% python3 -q
>>> import numpy as np
>>> np.set_printoptions(precision=2, suppress=True, linewidth=100, legacy="1.25")
>>> rnd = lambda a: np.round(a, 2) + 0
>>> feats = np.array([[-2, 5, 0, 5], [5, -2, 5, 0], [0, 5, -2, 5], [5, 0, 5, -2]])
>>> # equal to its transpose
>>> f = np.array([0, 1, 1, 1])
>>> other = feats + np.outer(f, np.eye(4)[0])
>>> print(other)
[[-2.  5.  0.  5.]
 [ 6. -2.  5.  0.]
 [ 1.  5. -2.  5.]
 [ 6.  0.  5. -2.]]
>>> print(np.linalg.matrix_rank(np.linalg.inv(other) - np.linalg.inv(feats), tol=1e-8))
1
>>> print(np.linalg.matrix_rank(other - feats))
1
>>> E = np.loadtxt("test4.csv", delimiter=",")
>>> print(E)
[[ 1.  1. -1. -1. -1. -1.  1.  1.]
 [ 1.  1.  1.  1. -1. -1. -1. -1.]
 [ 1. -1.  1. -1. -1.  1. -1.  1.]
 [ 1. -1. -1.  1.  1. -1. -1.  1.]]
>>> f = np.array([0, 0])
>>> print(np.correlate(E[0], E[3], "full"))
[ 1.  0. -3.  0.  3.  0. -1.  0. -1.  0.  3.  0. -3.  0.  1.]
>>> print(np.polyval(f, E[0]))
[0. 0. 0. 0. 0. 0. 0. 0.]
>>> W = np.array([[0, 0, 0, 2, 3],
...     [2, 2, 0, 0, 3],
...     [2, 0, 0, 0, 3],
...     [2, 2, 1, 3, 1],
...     [3, 0, 2, 1, 1],
...     [1, 1, 0, 2, 3],
...     [3, 3, 3, 0, 0],
...     [0, 1, 3, 0, 2]])
>>> coef = np.array([-2, -4, 5, -3, 2])
>>> H = np.maximum(E @ W + coef, 0)
>>> print((H > 0).mean(axis=0))
[0.   0.   0.75 0.25 0.75]
>>> print((H > 0).astype(int))
[[0 0 1 0 1]
 [0 0 0 0 1]
 [0 0 1 0 1]
 [0 0 1 1 0]]
>>> Z = np.array([[0, -1, -1], [1, -2, 2], [-2, 1, -1], [-2, -2, 1], [2, 1, 2]])
>>> print(W @ Z)
[[  2  -1   8]
 [  8  -3   8]
 [  6   1   4]
 [ -4 -10   6]
 [ -4  -2  -2]
 [  3  -4   9]
 [ -3  -6   0]
 [ -1   3   3]]
>>> print((H @ Z).round(6).argmax(axis=1))
[1 0 2 1]
>>> print(H @ Z)
[[-12.  10.  -4.]
 [ 12.   6.  12.]
 [ 12.  10.  14.]
 [-18.   6.  -7.]]
